$ python3 -q
>>> import numpy as np
>>> import numpy.linalg as la
>>> np.set_printoptions(suppress=True, linewidth=120)
>>> W0 = np.array([[23, -3, 2], [-3, 18, 16], [2, 16, 19]])
>>> w, V = la.eigh(W0)
>>> vec = np.array([-1, 2, -2])
>>> vec @ W0 @ vec / (vec @ vec), round(w[0], 2), round(float(w[-1]), 2)
(np.float64(7.0), np.float64(1.9), 34.55)
>>> np.round(V * np.maximum(w, 0) @ V.T, 2)
array([[23., -3.,  2.],
       [-3., 18., 16.],
       [ 2., 16., 19.]])
>>> vec @ W0 @ vec
np.int64(63)
>>> np.round(V * np.abs(w) @ V.T, 2)
array([[23., -3.,  2.],
       [-3., 18., 16.],
       [ 2., 16., 19.]])
>>> np.round(V * np.sqrt(w) @ V.T, 2)
array([[ 4.76, -0.45,  0.35],
       [-0.45,  3.6 ,  2.2 ],
       [ 0.35,  2.2 ,  3.75]])
>>> vec = np.ones(3)
>>> for _ in range(7):
...     vec = W0 @ vec
...     vec /= la.norm(vec)
...     print(round(vec @ W0 @ vec, 2))
... 
32.09
33.25
33.9
34.24
34.4
34.48
34.51
>>> round(la.eigvalsh(W0)[-1], 2)
np.float64(34.55)
>>> U, sig = la.svd(W0)
Traceback (most recent call last):
  File "<python-input-14>", line 1, in <module>
    U, sig = la.svd(W0)
    ^^^^^^
ValueError: too many values to unpack (expected 2)
>>> U, sig, Vt = la.svd(W0, full_matrices=False)
>>> np.allclose(U * sig @ Vt, W0)
True
>>> print(np.round(np.sqrt((sig ** 2).sum()), 2), np.round(la.norm(W0), 2))
41.86 41.86
>>> np.round(np.abs(Vt[0]), 2)
array([0.06, 0.7 , 0.71])
>>> np.abs(U[:, 0]).round(6).argmax()
np.int64(2)
